% python3 -q
>>> import numpy as np
>>> import numpy.linalg as la
>>> np.set_printoptions(precision=3, suppress=True, linewidth=160, sign=" ")
>>> B = np.array([[2, 0, 0, 0, 0, 3, 3],
...     [3, 0, 1, 1, 2, 2, 0],
...     [3, 2, 3, 2, 2, 3, 0],
...     [2, 3, 1, 3, 2, 2, 2],
...     [2, 1, 1, 1, 2, 1, 0],
...     [2, 2, 0, 0, 1, 0, 1],
...     [1, 1, 2, 2, 3, 1, 3]])
>>> B[-1] = B[0]
>>> arr = B + 0.05 * np.eye(7)
>>> print(arr)
[[ 2.05  0.    0.    0.    0.    3.    3.  ]
 [ 3.    0.05  1.    1.    2.    2.    0.  ]
 [ 3.    2.    3.05  2.    2.    3.    0.  ]
 [ 2.    3.    1.    3.05  2.    2.    2.  ]
 [ 2.    1.    1.    1.    2.05  1.    0.  ]
 [ 2.    2.    0.    0.    1.    0.05  1.  ]
 [ 2.    0.    0.    0.    0.    3.    3.05]]
>>> Uu, sig, vt = la.svd(arr)
>>> print(np.argmax(sig[:-1] / (sig[1:] + 1e-6)) + 1)
6
>>> B = Uu[:, :6] @ np.diag(sig[:6]) @ vt[:6]
>>> print(la.matrix_rank(arr, rtol=0.05))
5
>>> print(B.round(3) + 0)
[[ 2.051 -0.002  0.002  0.001 -0.001  2.997  3.002]
 [ 3.     0.05   1.     1.     2.     2.     0.   ]
 [ 3.     2.     3.05   2.     2.     3.     0.   ]
 [ 2.     3.     1.     3.05   2.     2.     2.   ]
 [ 2.     1.     1.     1.     2.05   1.     0.   ]
 [ 2.     2.     0.     0.     1.     0.05   1.   ]
 [ 1.999  0.002 -0.002 -0.001  0.001  3.003  3.048]]
>>> print(round(la.norm(arr - B) / la.norm(arr), 3))
0.001
>>> E = np.load("out13.npy")
>>> print(E)
[[-2.  1.  1. -1.  2.  1.  3.  1.]
 [ 0. -1.  0.  2.  2.  3.  2.  0.]
 [ 2. -2. -1.  1.  0.  2.  3.  3.]
 [-1. -1. -1. -1.  2.  3.  3. -2.]
 [ 0.  0.  0.  0. -3.  3. -3. -2.]
 [ 0.  0.  0.  0.  3.  0. -3. -2.]
 [ 0.  0.  0.  0. -3.  2.  0.  0.]
 [ 0.  0.  0.  0. -2. -1.  2.  1.]]
>>> w1 = np.array([[2, -2, 0, 2],
...     [-2, 0, 2, -1],
...     [1, -1, -2, 0],
...     [-2, -1, -2, 0],
...     [1, 2, 0, -2],
...     [0, 1, 1, -2],
...     [-2, -2, -1, 1],
...     [1, 2, 0, -2]])
>>> c = np.array([-2, -2, -1, -3])
>>> hid = np.maximum(E @ w1 + c, 0)
>>> print((hid > 0).astype(int))
[[ 0  1  0  0]
 [ 0  0  0  0]
 [ 0  0  0  0]
 [ 0  0  1  0]
 [ 0  0  1  0]
 [ 1  1  1  0]
 [ 0  0  1  0]
 [ 0  0  0  1]]
>>> print(hid)
[[ 0.  3.  0.  0.]
 [ 0.  0.  0.  0.]
 [ 0.  0.  0.  0.]
 [ 0.  0.  1.  0.]
 [ 0.  0.  5.  0.]
 [ 5.  6.  2.  0.]
 [ 0.  0.  1.  0.]
 [ 0.  0.  0.  3.]]
>>> basis = np.array([[3, 0, 0], [3, 2, 2], [3, 2, -2], [3, 3, 2]])
>>> print((hid @ basis).round(6).argmax(axis=1))
[ 0  0  0  0  0  0  0  0]
>>> print(w1 @ basis)
[[  6   2   0]
 [ -3   1  -6]
 [ -6  -6   2]
 [-15  -6   2]
 [  3  -2   0]
 [  0  -2  -4]
 [-12  -3   0]
 [  3  -2   0]]
>>> x = np.array([3, -1, 3, 2, -1, -1, -3, -3])
>>> rhs = E @ x
>>> c, lr = np.zeros(8), 1 / la.norm(E, 2) ** 2
>>> for i in range(6):
...     c -= lr * E.T @ (E @ c - rhs)
...     if i % 1 == 0: print(i, round(la.norm(E @ c - rhs), 3))
... 
0 9.019
1 6.84
2 5.471
3 4.562
4 3.946
5 3.525
>>> print(np.round(la.cond(E), 3))
286.109
>>> m1 = np.abs(np.array([[2, 2, 0, 3, 7, 5, 5, 7, 8, 2, 4],
...     [1, 8, 0, 3, 7, 2, 3, 7, 8, 8, 2],
...     [4, 4, 7, 0, 4, 8, 0, 7, 7, 8, 7],
...     [5, 1, 5, 2, 1, 6, 3, 9, 1, 2, 6],
...     [1, 1, 4, 7, 9, 3, 1, 5, 4, 7, 6],
...     [6, 3, 9, 6, 4, 1, 0, 8, 7, 6, 7],
...     [1, 1, 9, 4, 1, 8, 5, 1, 3, 5, 5],
...     [7, 9, 9, 3, 6, 0, 3, 2, 9, 6, 4],
...     [8, 7, 1, 6, 5, 4, 7, 4, 3, 5, 7],
...     [3, 7, 4, 1, 8, 0, 9, 1, 2, 9, 7],
...     [8, 8, 6, 6, 1, 0, 5, 1, 6, 5, 0]])) + np.eye(11)
>>> m1 = m1 / m1.sum(axis=1, keepdims=True)
>>> print(m1)
[[ 0.065  0.043  0.     0.065  0.152  0.109  0.109  0.152  0.174  0.043  0.087]
 [ 0.02   0.18   0.     0.06   0.14   0.04   0.06   0.14   0.16   0.16   0.04 ]
 [ 0.07   0.07   0.14   0.     0.07   0.14   0.     0.123  0.123  0.14   0.123]
 [ 0.119  0.024  0.119  0.071  0.024  0.143  0.071  0.214  0.024  0.048  0.143]
 [ 0.02   0.02   0.082  0.143  0.204  0.061  0.02   0.102  0.082  0.143  0.122]
 [ 0.103  0.052  0.155  0.103  0.069  0.034  0.     0.138  0.121  0.103  0.121]
 [ 0.023  0.023  0.205  0.091  0.023  0.182  0.136  0.023  0.068  0.114  0.114]
 [ 0.119  0.153  0.153  0.051  0.102  0.     0.051  0.051  0.153  0.102  0.068]
 [ 0.138  0.121  0.017  0.103  0.086  0.069  0.121  0.069  0.069  0.086  0.121]
 [ 0.058  0.135  0.077  0.019  0.154  0.     0.173  0.019  0.038  0.192  0.135]
 [ 0.17   0.17   0.128  0.128  0.021  0.     0.106  0.021  0.128  0.106  0.021]]
>>> T = np.stack([m1, -3 * m1, m1[::-1]])
>>> print(np.einsum("bij,cij->bc", T, T))
[[ 1.364 -4.093  0.951]
 [-4.093 12.279 -2.853]
 [ 0.951 -2.853  1.364]]
>>> print(la.matrix_rank(T))
[ 11  11  11]
>>> print((T @ m1.T).shape)
(3, 11, 11)
>>> print(np.round(la.norm(m1, "nuc"), 3))
2.601
>>> print(round(la.norm(m1[7] - m1[8]), 3))
0.207
>>> W0 = np.load("run8.npy")
>>> print(W0)
[[ 1  2  3  1  0  3]
 [ 2  1  2  3  1  0]
 [ 3  2  1  2  3  1]
 [ 1  3  2  1  2  3]
 [ 0  1  3  2  1  2]
 [ 3  0  1  3  2  1]]
>>> print(np.allclose(W0, W0.T))
True
>>> print(round(la.det(W0), 3))
80.0
>>> print(la.matrix_power(W0, 2))
[[ 24  13  15  23  19  12]
 [ 13  19  19  14  14  19]
 [ 15  19  28  22  14  23]
 [ 23  14  22  28  19  15]
 [ 19  14  14  19  19  13]
 [ 12  19  23  15  13  24]]
>>> print(np.trace(W0))
6
>>> print(round(np.abs(la.eigvals(W0)).max(), 3))
10.452
>>> print(W0 @ W0)
[[ 24  13  15  23  19  12]
 [ 13  19  19  14  14  19]
 [ 15  19  28  22  14  23]
 [ 23  14  22  28  19  15]
 [ 19  14  14  19  19  13]
 [ 12  19  23  15  13  24]]
>>> Q, Rm = la.qr(W0)
>>> print(np.round(Q @ Rm, 3) + 0)
[[ 1.  2.  3.  1.  0.  3.]
 [ 2.  1.  2.  3.  1.  0.]
 [ 3.  2.  1.  2.  3.  1.]
 [ 1.  3.  2.  1.  2.  3.]
 [ 0.  1.  3.  2.  1.  2.]
 [ 3.  0.  1.  3.  2.  1.]]
>>> print(round(abs(Rm[0, 0]), 3), round(float(la.norm(W0[:, 0])), 3))
4.899 4.899
>>> print(Q.shape, Rm.shape)
(6, 6) (6, 6)
>>> B = np.array([[1, 1], [1, -1]])
>>> rng = np.random.default_rng(36419)
>>> feats = np.kron(B, np.kron(B, B))[rng.permutation(8)][:8]
>>> print(feats)
[[ 1  1 -1 -1 -1 -1  1  1]
 [ 1  1  1  1  1  1  1  1]
 [ 1 -1 -1  1  1 -1 -1  1]
 [ 1 -1 -1  1 -1  1  1 -1]
 [ 1 -1  1 -1 -1  1 -1  1]
 [ 1  1 -1 -1  1  1 -1 -1]
 [ 1  1  1  1 -1 -1 -1 -1]
 [ 1 -1  1 -1  1 -1  1 -1]]
>>> r0, v = feats[6], feats[5]
>>> print(r0 @ r0)
8
>>> print(r0 @ v)
0
>>> p = (r0 @ v) / (r0 @ r0) * r0
>>> print(np.outer(r0, v))
[[ 1  1 -1 -1  1  1 -1 -1]
 [ 1  1 -1 -1  1  1 -1 -1]
 [ 1  1 -1 -1  1  1 -1 -1]
 [ 1  1 -1 -1  1  1 -1 -1]
 [-1 -1  1  1 -1 -1  1  1]
 [-1 -1  1  1 -1 -1  1  1]
 [-1 -1  1  1 -1 -1  1  1]
 [-1 -1  1  1 -1 -1  1  1]]
>>> w1 = np.array([[0, -5, 2, -2, -4, -3],
...     [5, -1, -4, 0, 0, 2],
...     [-3, 3, 4, -3, 4, 1],
...     [1, -2, 4, -1, -4, 5],
...     [0, 1, 5, 3, 1, -5],
...     [-4, -3, 5, -3, 0, -2],
...     [0, -2, -5, -5, 5, -2],
...     [1, 3, 5, -1, -3, 2]])
>>> c = np.array([-3, 1, 1, -3, -3, 1])
>>> hid = np.maximum(feats @ w1 + c, 0)
>>> print((hid > 0).mean(axis=0))
[ 0.375  0.375  0.5    0.25   0.125  0.375]
>>> basis = np.array([[2, -2], [1, -1], [1, 0], [-1, -1], [-2, 2], [1, -1]])
>>> print(w1 @ basis)
[[  4   2]
 [  7 -11]
 [ -3  13]
 [ 18 -12]
 [ -4   3]
 [ -5  16]
 [-14  19]
 [ 19 -12]]
>>> z = rng.permutation(8)
>>> B = feats[:, z] * rng.choice([-1, 1], 8)
>>> print(B)
[[ 1  1 -1 -1  1  1  1 -1]
 [-1  1 -1 -1 -1 -1 -1 -1]
 [ 1  1  1 -1  1 -1 -1  1]
 [-1  1  1  1  1 -1  1 -1]
 [-1  1  1 -1 -1  1  1  1]
 [-1  1 -1  1  1  1 -1  1]
 [ 1  1 -1  1 -1 -1  1  1]
 [ 1  1  1  1 -1  1 -1 -1]]
>>> Uu, _, vt = la.svd(feats.T @ B)
>>> print(z)
[ 5  0  1  7  2  3  4  6]
>>> print(Uu @ vt)
[[ 0.  1.  0.  0.  0.  0.  0.  0.]
 [ 0.  0. -1.  0.  0.  0.  0.  0.]
 [ 0.  0.  0.  0. -1.  0.  0.  0.]
 [ 0.  0.  0.  0.  0. -1.  0.  0.]
 [ 0.  0.  0.  0.  0.  0. -1.  0.]
 [-1.  0.  0.  0.  0.  0.  0.  0.]
 [ 0.  0.  0.  0.  0.  0.  0. -1.]
 [ 0.  0.  0. -1.  0.  0.  0.  0.]]
>>> print(feats @ feats.T)
[[ 8  0  0  0  0  0  0  0]
 [ 0  8  0  0  0  0  0  0]
 [ 0  0  8  0  0  0  0  0]
 [ 0  0  0  8  0  0  0  0]
 [ 0  0  0  0  8  0  0  0]
 [ 0  0  0  0  0  8  0  0]
 [ 0  0  0  0  0  0  8  0]
 [ 0  0  0  0  0  0  0  8]]
>>> print(la.svd(feats, compute_uv=False))
[ 2.828  2.828  2.828  2.828  2.828  2.828  2.828  2.828]
>>> print(feats.T @ feats)
[[ 8  0  0  0  0  0  0  0]
 [ 0  8  0  0  0  0  0  0]
 [ 0  0  8  0  0  0  0  0]
 [ 0  0  0  8  0  0  0  0]
 [ 0  0  0  0  8  0  0  0]
 [ 0  0  0  0  0  8  0  0]
 [ 0  0  0  0  0  0  8  0]
 [ 0  0  0  0  0  0  0  8]]
>>> print(feats[:, 1] @ feats[:, 2])
0
>>> print(la.pinv(feats))
[[ 0.125  0.125  0.125  0.125  0.125  0.125  0.125  0.125]
 [ 0.125  0.125 -0.125 -0.125 -0.125  0.125  0.125 -0.125]
 [-0.125  0.125 -0.125 -0.125  0.125 -0.125  0.125  0.125]
 [-0.125  0.125  0.125  0.125 -0.125 -0.125  0.125 -0.125]
 [-0.125  0.125  0.125 -0.125 -0.125  0.125 -0.125  0.125]
 [-0.125  0.125 -0.125  0.125  0.125  0.125 -0.125 -0.125]
 [ 0.125  0.125 -0.125  0.125 -0.125 -0.125 -0.125  0.125]
 [ 0.125  0.125  0.125 -0.125  0.125 -0.125 -0.125 -0.125]]
>>> B = feats / np.sqrt((feats ** 2).mean(axis=1, keepdims=True))
>>> print(la.matrix_rank(B) == la.matrix_rank(feats))
True
>>> print(la.norm(B, axis=1))
[ 2.828  2.828  2.828  2.828  2.828  2.828  2.828  2.828]
>>> A = np.loadtxt("case4.csv", delimiter=",")
>>> print(A)
[[-0.854 -0.41   0.153  0.215 -0.179]
 [ 0.    -0.091  0.335 -0.808 -0.476]
 [-0.05  -0.099 -0.892 -0.109 -0.424]
 [-0.452  0.884 -0.046 -0.101 -0.03 ]
 [-0.251 -0.177 -0.258 -0.528  0.749]]
>>> print(la.pinv(A))
[[-0.854  0.    -0.05  -0.452 -0.251]
 [-0.41  -0.091 -0.099  0.884 -0.177]
 [ 0.153  0.335 -0.892 -0.046 -0.258]
 [ 0.215 -0.808 -0.109 -0.101 -0.528]
 [-0.179 -0.476 -0.424 -0.03   0.749]]
>>> print(round(A[:, 0] @ A[:, 3], 3))
0.0
>>> F = np.load("dump.npy")
>>> print(F)
[[ 3  0  0  0]
 [ 3  0  0  0]
 [ 3  2  1  0]
 [ 1  1  0  2]]
>>> z = rng.permutation(8)
>>> B = E[:, z] * rng.choice([-1, 1], 8)
>>> print(B)
[[ 2.  1.  2.  1. -1. -1.  1. -3.]
 [-0. -1.  2.  0. -0.  2.  3. -2.]
 [-2. -2.  0.  3.  1.  1.  2. -3.]
 [ 1. -1.  2. -2.  1. -1.  3. -3.]
 [-0.  0. -3. -2. -0.  0.  3.  3.]
 [-0.  0.  3. -2. -0.  0.  0.  3.]
 [-0.  0. -3.  0. -0.  0.  2. -0.]
 [-0.  0. -2.  1. -0.  0. -1. -2.]]
>>> Uu, _, vt = la.svd(E.T @ B)
>>> print(z)
[ 0  1  4  7  2  3  5  6]
>>> Q, Rm = la.qr(B)
>>> print(np.abs(np.diag(Rm)))
[ 3.     2.055  5.68   4.355  0.715  0.913  1.274  0.142]
>>> print(abs(Rm[0, 0]), round(float(la.norm(B[:, 0])), 3))
3.0 3.0
>>> print(np.round(Q.T @ Q, 3) + 0)
[[ 1.  0.  0.  0.  0.  0.  0.  0.]
 [ 0.  1.  0.  0.  0.  0.  0.  0.]
 [ 0.  0.  1.  0.  0.  0.  0.  0.]
 [ 0.  0.  0.  1.  0.  0.  0.  0.]
 [ 0.  0.  0.  0.  1.  0.  0.  0.]
 [ 0.  0.  0.  0.  0.  1.  0.  0.]
 [ 0.  0.  0.  0.  0.  0.  1.  0.]
 [ 0.  0.  0.  0.  0.  0.  0.  1.]]
>>> print(np.allclose(Rm.T @ Rm, B.T @ B))
True
>>> print([round(float(x), 3) for x in la.svd(F, compute_uv=False)[:3]])
[5.531, 2.208, 1.592]
>>> print(la.matrix_rank(F, rtol=0.1))
3
>>> print(la.cond(F) > 100)
True
>>> print(np.argsort(-la.norm(F, axis=0).round(6), kind="stable")[:3])
[ 0  1  3]
>>> r0, v = F[0], F[3]
>>> print(r0 @ v)
3
>>> p = (r0 @ v) / (r0 @ r0) * r0
>>> print(round(float(la.norm(r0 + v) ** 2 + la.norm(r0 - v) ** 2), 3))
30.0
>>> print(v - p)
[ 0.  1.  0.  2.]
>>> print(np.round(la.norm(F[3] - F[1]), 3))
3.0
>>> print(la.norm(F, axis=0))
[ 5.292  2.236  1.     2.   ]
>>> print(la.norm(F, axis=1))
[ 3.     3.     3.742  2.449]
>>> data = np.load("m.npy")
>>> print(data)
[[ 0.7   -0.3   -1.    -0.4   -0.3   -2.4    0.2    0.    -0.2    0.1  ]
 [-1.8    0.1    1.1    0.1    0.6    1.9    1.9    0.6    0.7    0.6  ]
 [-1.222 -1.427  0.548 -1.355 -1.779  0.153 -0.368  0.112  0.929  1.354]
 [-1.2   -1.5    0.7   -1.4   -1.5    0.1    0.     0.1    1.1    1.4  ]
 [-1.4   -1.3   -0.6    0.9    0.    -1.2    1.1    0.5    0.4   -0.7  ]
 [ 1.3    0.2    1.6    0.6   -0.7   -0.7   -0.3    1.     0.6    0.5  ]
 [ 1.3    0.7   -1.3   -0.7   -0.5   -0.3   -1.6    0.    -0.1    0.5  ]
 [ 0.4   -1.1   -1.6    1.7    1.1    0.1   -0.7    0.2    0.1    0.2  ]]
>>> x = np.array([0, 0, 2, 2, 1, 0, 2, 1, 0, 1])
>>> print((data @ x).argmax())
1
>>> print(np.sign((data @ x).round(6)))
[-1.  1. -1. -1.  1.  1. -1.  1.]
>>> print(data @ np.eye(10)[8])
[-0.2    0.7    0.929  1.1    0.4    0.6   -0.1    0.1  ]
>>> print(data @ (2 * x))
[ -5.2    16.     -5.326  -2.8     5.2     9.2   -14.4     0.6  ]
>>> x = np.array([4, 4, 3, 2, 3, 3, 4, 3, 3, 2])
>>> h1 = np.maximum(data @ x, 0)
>>> print(np.maximum(data @ (3 * x), 0))
[  0.   50.7   0.    0.    0.   37.2   0.    0. ]
>>> print(data * (h1 > 1e-9)[:, None])
[[ 0.  -0.  -0.  -0.  -0.  -0.   0.   0.  -0.   0. ]
 [-1.8  0.1  1.1  0.1  0.6  1.9  1.9  0.6  0.7  0.6]
 [-0.  -0.   0.  -0.  -0.   0.  -0.   0.   0.   0. ]
 [-0.  -0.   0.  -0.  -0.   0.   0.   0.   0.   0. ]
 [-0.  -0.  -0.   0.   0.  -0.   0.   0.   0.  -0. ]
 [ 1.3  0.2  1.6  0.6 -0.7 -0.7 -0.3  1.   0.6  0.5]
 [ 0.   0.  -0.  -0.  -0.  -0.  -0.   0.  -0.   0. ]
 [ 0.  -0.  -0.   0.   0.   0.  -0.   0.   0.   0. ]]
>>> print(np.flatnonzero(h1 > 1e-9))
[ 1  5]
>>> print(np.maximum(data @ x, 0) - np.maximum(-data @ x, 0))
[ -9.9    16.9   -12.181  -9.3    -8.7    12.4    -5.4    -2.1  ]
>>> print(np.tanh(data @ x))
[-1.    1.   -1.   -1.   -1.    1.   -1.   -0.97]
>>> print(data.T @ h1)
[-14.3    4.17  38.43   9.13   1.46  23.43  28.39  22.54  19.27  16.34]
